$ python3 -q
>>> import numpy as np
>>> np.set_printoptions(precision=3, suppress=True, linewidth=160)
>>> J = np.load("block0.npy")
>>> J
array([[101,  51,  48],
       [ 51,  45,  20],
       [ 48,  20,  50]])
>>> f = np.array([0, 0, 3])
>>> M2 = J + np.outer(f, np.eye(3)[1])
>>> round(float(np.linalg.det(M2) / np.linalg.det(J)), 3), round(1 + np.linalg.solve(J, f)[1], 3)
(1.025, np.float64(1.025))
>>> M2
array([[101.,  51.,  48.],
       [ 51.,  45.,  20.],
       [ 48.,  23.,  50.]])
>>> rng = np.random.default_rng(839095)
>>> M2 = J + rng.integers(-2, 3, (3, 1)) @ rng.integers(-2, 3, (1, 3))
>>> M2
array([[99, 53, 48],
       [53, 43, 20],
       [50, 18, 50]])
>>> np.linalg.matrix_rank(M2 - J, tol=1e-8)
np.int64(1)
>>> M2 - J
array([[-2,  2,  0],
       [ 2, -2,  0],
       [ 2, -2,  0]])
>>> vals, V = np.linalg.eigh(J)
>>> np.round(V.T @ J @ V, 3) + 0
array([[ 11.595,   0.   ,   0.   ],
       [  0.   ,  28.175,   0.   ],
       [  0.   ,   0.   , 156.23 ]])
>>> np.abs(V[:, -1]).round(6).argmax()
np.int64(0)
>>> vals
array([ 11.595,  28.175, 156.23 ])
>>> np.unique(vals.round(6) + 0, return_counts=True)[1]
array([1, 1, 1])
>>> np.linalg.svd(J, compute_uv=False)
array([156.23 ,  28.175,  11.595])
>>> np.round(V.T @ V, 3) + 0
array([[1., 0., 0.],
       [0., 1., 0.],
       [0., 0., 1.]])
>>> V @ np.diag(vals) @ V.T
array([[101.,  51.,  48.],
       [ 51.,  45.,  20.],
       [ 48.,  20.,  50.]])
>>> np.linalg.eigvalsh(J + -1 * np.eye(3))
array([ 10.595,  27.175, 155.23 ])
>>> J.sum(axis=1)
array([200, 116, 118])
>>> J - J[0]
array([[  0,   0,   0],
       [-50,  -6, -28],
       [-53, -31,   2]])
>>> np.diff(J, axis=0)
array([[-50,  -6, -28],
       [ -3, -25,  30]])
>>> J.shape
(3, 3)
>>> np.linalg.svd(J, compute_uv=False)
array([156.23 ,  28.175,  11.595])
>>> np.count_nonzero(J)
np.int64(9)
>>> np.linalg.matrix_rank(J)
np.int64(3)
>>> data = np.load("x.npy")
>>> data
array([[-11.913, -10.021,  -6.084, -12.957,  -7.93 , -11.014,  -3.946],
       [  6.032,   9.865,   7.962,   8.796,  14.041,  12.993,  12.008],
       [ -8.993, -10.097,  -6.957, -10.933, -10.956, -11.928,  -7.99 ]])
>>> x0 = np.array([-2, 2, -1, 0, 2, 0, -1])
>>> np.einsum("ij,j->i", data, x0)
array([-2.046, 15.778, -9.173])
>>> data @ np.eye(7)[5]
array([-11.014,  12.993, -11.928])
>>> data @ (2 * x0)
array([ -4.092,  31.556, -18.346])
>>> data @ np.ones(7)
array([-63.865,  71.697, -67.854])
>>> data * x0
array([[ 23.826, -20.042,   6.084,  -0.   , -15.86 ,  -0.   ,   3.946],
       [-12.064,  19.73 ,  -7.962,   0.   ,  28.082,   0.   , -12.008],
       [ 17.986, -20.194,   6.957,  -0.   , -21.912,  -0.   ,   7.99 ]])
>>> (data @ x0).argmax()
np.int64(1)
>>> x0 = np.ones(3)
>>> for _ in range(3):
...     x0 = J @ x0
...     x0 /= np.linalg.norm(x0)
...     print(round(x0 @ J @ x0, 3))
... 
156.148
156.229
156.23
>>> round(np.linalg.eigvalsh(J)[-1], 3)
np.float64(156.23)
>>> np.argsort(-np.linalg.norm(data, axis=0).round(6), kind="stable")[:3]
array([5, 4, 3])
>>> np.linalg.cond(data) > 100
np.True_
>>> W1 = np.array([[1, 0], [1, 0], [0, 2], [0, 0], [0, 2], [1, 1], [1, 2]])
>>> b = np.array([-3, 0])
>>> H = np.maximum(data @ W1 + b, 0)
>>> H
array([[ 0.   ,  0.   ],
       [37.898, 81.015],
       [ 0.   ,  0.   ]])
>>> np.linalg.matrix_rank(H)
np.int64(1)
>>> (H > 0).mean(axis=0)
array([0.333, 0.333])
>>> cent = np.array([[-1, 0, 2], [0, -1, 0]])
>>> (H @ cent).round(6).argmax(axis=1)
array([0, 2, 0])
>>> feats = np.load("run1.npy")
>>> feats
array([[1.   , 0.2  , 0.04 , 0.008],
       [0.2  , 1.   , 0.2  , 0.04 ],
       [0.04 , 0.2  , 1.   , 0.2  ],
       [0.008, 0.04 , 0.2  , 1.   ]])
>>> Q = feats.astype(float).copy()
>>> for j in range(4):
...     Q[:, j] -= Q[:, :j] @ (Q[:, :j].T @ Q[:, j])
...     Q[:, j] /= np.linalg.norm(Q[:, j])
... 
>>> np.round(Q.T @ feats, 3) + 0
array([[1.021, 0.4  , 0.119, 0.031],
       [0.   , 0.96 , 0.384, 0.114],
       [0.   , 0.   , 0.959, 0.376],
       [0.   , 0.   , 0.   , 0.941]])
>>> np.round(Q.T @ Q, 3) + 0
array([[1., 0., 0., 0.],
       [0., 1., 0., 0.],
       [0., 0., 1., 0.],
       [0., 0., 0., 1.]])
>>> np.linalg.matrix_power(feats, 3)
array([[1.128, 0.642, 0.251, 0.081],
       [0.642, 1.251, 0.673, 0.251],
       [0.251, 0.673, 1.251, 0.642],
       [0.081, 0.251, 0.642, 1.128]])
>>> m1 = np.loadtxt("m.csv", delimiter=",")
>>> m1
array([[ 0.093,  0.019, -0.204, -0.204, -0.019],
       [ 0.019,  0.004, -0.041, -0.041, -0.004],
       [-0.204, -0.041,  0.45 ,  0.45 ,  0.041],
       [-0.204, -0.041,  0.45 ,  0.45 ,  0.041],
       [-0.019, -0.004,  0.041,  0.041,  0.004]])
>>> round(np.linalg.det(m1), 3)
np.float64(0.0)
>>> np.allclose(m1, m1.T)
True
>>> np.trace(m1)
np.float64(1.0)
>>> (m1 + m1.T) / 2
array([[ 0.093,  0.019, -0.204, -0.204, -0.019],
       [ 0.019,  0.004, -0.041, -0.041, -0.004],
       [-0.204, -0.041,  0.45 ,  0.45 ,  0.041],
       [-0.204, -0.041,  0.45 ,  0.45 ,  0.041],
       [-0.019, -0.004,  0.041,  0.041,  0.004]])
>>> np.round(np.abs(np.linalg.eigvals(m1)).max(), 3)
np.float64(1.0)
>>> hat = np.triu(np.array([[9, 9, 0, 3, 2],
...     [7, 0, 1, 9, 0],
...     [5, 9, 6, 3, 0],
...     [9, 1, 7, 5, 4],
...     [7, 1, 7, 9, 6]]), 1) + np.eye(5)
>>> M2 = hat @ m1 @ np.linalg.inv(hat)
>>> round(np.linalg.det(M2), 3)
np.float64(-0.0)
>>> np.round(np.poly(M2), 3) + 0
array([ 1., -1.,  0.,  0.,  0.,  0.])
>>> vals, V = np.linalg.eigh(m1)
>>> x0 = np.array([0, 0, 2, 1, 3])
>>> np.round(x0 @ m1 @ x0, 3)
np.float64(4.818)
>>> np.round(np.linalg.eigvalsh(m1[1:, 1:]), 3) + 0
array([0.   , 0.   , 0.   , 0.907])
>>> V * np.maximum(vals, 0) @ V.T
array([[ 0.093,  0.019, -0.204, -0.204, -0.019],
       [ 0.019,  0.004, -0.041, -0.041, -0.004],
       [-0.204, -0.041,  0.45 ,  0.45 ,  0.041],
       [-0.204, -0.041,  0.45 ,  0.45 ,  0.041],
       [-0.019, -0.004,  0.041,  0.041,  0.004]])
>>> np.round(x0 @ m1 @ x0 / (x0 @ x0), 3), round(float(vals[0]), 3), round(float(vals[-1]), 3)
(np.float64(0.344), -0.0, 1.0)
>>> V * np.abs(vals) @ V.T
array([[ 0.093,  0.019, -0.204, -0.204, -0.019],
       [ 0.019,  0.004, -0.041, -0.041, -0.004],
       [-0.204, -0.041,  0.45 ,  0.45 ,  0.041],
       [-0.204, -0.041,  0.45 ,  0.45 ,  0.041],
       [-0.019, -0.004,  0.041,  0.041,  0.004]])
>>> np.round(np.abs(m1).sum(axis=1).max(), 3), round(np.abs(vals).max(), 3)
(np.float64(1.186), np.float64(1.0))
>>> arr = np.load("arr.npy")
>>> arr
array([[-0.018,  0.055,  1.136,  0.022,  2.81 ,  1.084],
       [ 0.122,  0.133,  1.015, -0.073,  2.993,  1.123],
       [-0.005, -0.019,  0.989, -0.079,  3.178,  0.98 ],
       [ 0.039,  0.018,  1.097, -0.173,  3.042,  1.013],
       [-0.004, -0.028,  1.289,  0.086,  2.836,  1.185],
       [ 0.11 ,  0.022,  1.01 , -0.203,  2.926,  0.985],
       [-0.071,  0.039,  1.075, -0.081,  3.067,  1.111],
       [ 0.08 , -0.078,  1.042, -0.044,  2.888,  1.024],
       [ 2.977,  1.097,  1.997,  0.125,  3.045, -0.19 ],
       [ 3.153,  1.139,  1.853, -0.121,  3.07 , -0.087],
       [ 2.885,  0.929,  2.118, -0.064,  2.84 , -0.004],
       [ 2.971,  0.999,  2.079,  0.08 ,  3.069, -0.01 ],
       [ 3.112,  0.999,  1.906, -0.104,  3.015, -0.105],
       [ 3.112,  1.225,  1.923, -0.144,  3.118,  0.115],
       [ 3.071,  1.036,  2.108,  0.003,  3.103, -0.03 ],
       [ 3.094,  0.966,  1.937,  0.237,  2.948,  0.117],
       [ 0.113,  1.978,  0.886,  0.125,  3.095,  0.087],
       [-0.056,  1.801,  1.047,  0.08 ,  3.064,  0.01 ],
       [ 0.132,  2.079,  1.074, -0.018,  2.996, -0.036],
       [ 0.1  ,  2.132,  1.001,  0.091,  2.995, -0.033],
       [-0.001,  1.855,  0.844, -0.002,  2.994, -0.207],
       [-0.055,  1.833,  1.211, -0.012,  2.839, -0.206],
       [-0.139,  1.888,  0.962,  0.178,  2.833,  0.066],
       [ 0.052,  1.837,  1.024, -0.002,  3.024,  0.017]])
>>> t3 = np.stack([arr, -1 * arr, arr[::-1]])
>>> np.linalg.norm(t3, axis=(1, 2))
array([19.672, 19.672, 19.672])
>>> (t3 @ arr.T).shape
(3, 24, 24)
>>> t3.sum(axis=0)
array([[ 0.052,  1.837,  1.024, -0.002,  3.024,  0.017],
       [-0.139,  1.888,  0.962,  0.178,  2.833,  0.066],
       [-0.055,  1.833,  1.211, -0.012,  2.839, -0.206],
       [-0.001,  1.855,  0.844, -0.002,  2.994, -0.207],
       [ 0.1  ,  2.132,  1.001,  0.091,  2.995, -0.033],
       [ 0.132,  2.079,  1.074, -0.018,  2.996, -0.036],
       [-0.056,  1.801,  1.047,  0.08 ,  3.064,  0.01 ],
       [ 0.113,  1.978,  0.886,  0.125,  3.095,  0.087],
       [ 3.094,  0.966,  1.937,  0.237,  2.948,  0.117],
       [ 3.071,  1.036,  2.108,  0.003,  3.103, -0.03 ],
       [ 3.112,  1.225,  1.923, -0.144,  3.118,  0.115],
       [ 3.112,  0.999,  1.906, -0.104,  3.015, -0.105],
       [ 2.971,  0.999,  2.079,  0.08 ,  3.069, -0.01 ],
       [ 2.885,  0.929,  2.118, -0.064,  2.84 , -0.004],
       [ 3.153,  1.139,  1.853, -0.121,  3.07 , -0.087],
       [ 2.977,  1.097,  1.997,  0.125,  3.045, -0.19 ],
       [ 0.08 , -0.078,  1.042, -0.044,  2.888,  1.024],
       [-0.071,  0.039,  1.075, -0.081,  3.067,  1.111],
       [ 0.11 ,  0.022,  1.01 , -0.203,  2.926,  0.985],
       [-0.004, -0.028,  1.289,  0.086,  2.836,  1.185],
       [ 0.039,  0.018,  1.097, -0.173,  3.042,  1.013],
       [-0.005, -0.019,  0.989, -0.079,  3.178,  0.98 ],
       [ 0.122,  0.133,  1.015, -0.073,  2.993,  1.123],
       [-0.018,  0.055,  1.136,  0.022,  2.81 ,  1.084]])
